% ipython --no-banner

In [1]: import numpy as np

In [2]: from numpy import linalg as LA

In [3]: np.set_printoptions(suppress=True, linewidth=200)

In [4]: E = np.loadtxt("test17.csv", delimiter=",")

In [5]: print(E)
[[ -2.  -1.  14.  -1.  13.  12.  10.   5.   1.]
 [ -3.  -2.  13.  -2.  12.  11.   9.   4.   0.]
 [ -2.  -1.  14.  -1.  13.  12.  10.   5.   1.]
 [-11. -10.   5. -10.   4.   3.   1.  -4.  -8.]
 [ -9.  -8.   7.  -8.   6.   5.   3.  -2.  -6.]
 [-10.  -9.   6.  -9.   5.   4.   2.  -3.  -7.]
 [ -9.  -8.   7.  -8.   6.   5.   3.  -2.  -6.]
 [ -4.  -3.  12.  -3.  11.  10.   8.   3.  -1.]
 [-10.  -9.   6.  -9.   5.   4.   2.  -3.  -7.]
 [ -5.  -4.  11.  -4.  10.   9.   7.   2.  -2.]
 [ -5.  -4.  11.  -4.  10.   9.   7.   2.  -2.]
 [-11. -10.   5. -10.   4.   3.   1.  -4.  -8.]]

In [6]: f, g = E[6], E[8]

In [7]: print(f @ g)
380.0

In [8]: pr = (f @ g) / (f @ f) * f

In [9]: print(np.round((g - pr) @ f, 2))
0.0

In [10]: print(LA.matrix_rank(np.outer(f, g)))
1

In [11]: print(np.round(g - pr, 2))
[-0.71 -0.74 -1.23 -0.74 -1.2  -1.16 -1.1  -0.93 -0.8 ]

In [12]: left, sigma, Vt = LA.svd(E)

In [13]: vecs = Vt[:(sigma > 1e-8).sum()]

In [14]: rng = np.random.default_rng(5633)

In [15]: x = E[5] + 5 * E[4] + rng.integers(2) * np.eye(9)[4]

In [16]: print(x)
[-55. -49.  41. -49.  35.  29.  17. -13. -37.]

In [17]: print(np.round(LA.norm(x - vecs.T @ vecs @ x), 2))
0.0

In [18]: print(np.round(np.diag(vecs.T @ vecs), 2))
[0.28 0.24 0.31 0.24 0.26 0.23 0.16 0.11 0.17]

In [19]: print(LA.cond(E) > 100)
True

In [20]: print(np.argsort(-LA.norm(E, axis=0).round(6), kind="stable")[:3])
[2 4 5]

In [21]: print(round(LA.norm(E, 2) / LA.norm(E), 2))
0.88

In [22]: print(LA.lstsq(E[:-1].T, E[-1])[2])
2

In [23]: print(round(np.trace(LA.pinv(E) @ E), 2))
2.0

In [24]: print(np.allclose(E[:-1].T @ LA.lstsq(E[:-1].T, E[-1])[0], E[-1]))
True

In [25]: print(np.unique(E.round(6), axis=0).shape)
(7, 9)

In [26]: print(np.round(E @ LA.pinv(E) @ E, 2) + 0)
[[ -2.  -1.  14.  -1.  13.  12.  10.   5.   1.]
 [ -3.  -2.  13.  -2.  12.  11.   9.   4.   0.]
 [ -2.  -1.  14.  -1.  13.  12.  10.   5.   1.]
 [-11. -10.   5. -10.   4.   3.   1.  -4.  -8.]
 [ -9.  -8.   7.  -8.   6.   5.   3.  -2.  -6.]
 [-10.  -9.   6.  -9.   5.   4.   2.  -3.  -7.]
 [ -9.  -8.   7.  -8.   6.   5.   3.  -2.  -6.]
 [ -4.  -3.  12.  -3.  11.  10.   8.   3.  -1.]
 [-10.  -9.   6.  -9.   5.   4.   2.  -3.  -7.]
 [ -5.  -4.  11.  -4.  10.   9.   7.   2.  -2.]
 [ -5.  -4.  11.  -4.  10.   9.   7.   2.  -2.]
 [-11. -10.   5. -10.   4.   3.   1.  -4.  -8.]]

In [27]: arr = np.array([[0.25, 0.12, 0.38, 0.25],
    ...:     [0.33, 0.17, 0.33, 0.17],
    ...:     [0.0, 0.2, 0.6, 0.2],
    ...:     [0.17, 0.5, 0.0, 0.33]])

In [28]: # row-stochastic, so 1 is an eigenvalue

In [29]: f = np.array([0, 0, 0])

In [30]: print(np.polyval(f, arr[3]))
[0. 0. 0. 0.]

In [31]: print(np.round(np.cross(arr[3, :3], arr[1, :3]), 2))
[ 0.16 -0.06 -0.14]

In [32]: print(np.round(np.correlate(arr[3], arr[1], "full"), 2))
[0.03 0.14 0.19 0.2  0.27 0.06 0.11]

In [33]: def softmax(z):
    ...:     e = np.exp(z - z.max(axis=-1, keepdims=True))
    ...:     return e / e.sum(axis=-1, keepdims=True)
    ...: 

In [34]: print(np.round(softmax(arr[0]), 2))
[0.25 0.22 0.28 0.25]

In [35]: scores = arr @ arr.T / np.sqrt(4)

In [36]: print(np.round(softmax(scores)[0] @ arr, 2))
[0.19 0.24 0.33 0.24]

In [37]: print(softmax(scores).round(6).argmax(axis=1))
[2 1 2 3]

In [38]: print(np.round(softmax(scores + np.triu(np.full(scores.shape, -np.inf), 1)), 2))
[[1.   0.   0.   0.  ]
 [0.5  0.5  0.   0.  ]
 [0.33 0.32 0.35 0.  ]
 [0.24 0.25 0.24 0.27]]

In [39]: B = np.array([[1, 2, -1], [2, -3, 0], [3, -3, 3], [3, 1, 3]])

In [40]: Z = np.array([[-4, -1, 2, 4, -5], [5, 1, 0, 3, -2], [4, -3, -4, -2, 4]])

In [41]: K = B @ Z + 0.1 * rng.normal(size=(4, 5))

In [42]: print(K.round(2))
[[  2.01   4.     6.06  12.12 -12.83]
 [-23.31  -4.79   4.06  -1.09  -4.04]
 [-15.06 -15.02  -5.9   -3.24   2.94]
 [  5.04 -11.11  -6.11   9.05  -4.77]]

In [43]: f = np.array([2, 4, 5])

In [44]: print(np.round(np.convolve(K[2], f), 2))
[ -30.13  -90.3  -147.2  -105.18  -36.55   -4.41   14.72]

In [45]: print(np.round(np.correlate(K[2], K[0], "full"), 2))
[ 193.33   10.22 -197.73 -181.22 -203.11  -37.68   -6.94    5.27    5.91]

In [46]: print(np.round(K.mean(axis=0), 2))
[-7.83 -6.73 -0.47  4.21 -4.67]

In [47]: print(K.shape)
(4, 5)

In [48]: print(np.round(K.sum(axis=1), 2))
[ 11.36 -29.16 -36.28  -7.9 ]

In [49]: print(np.unravel_index(np.abs(K).argmax(), K.shape))
(np.int64(1), np.int64(0))

In [50]: print(round(np.abs(K).max(), 2))
23.31
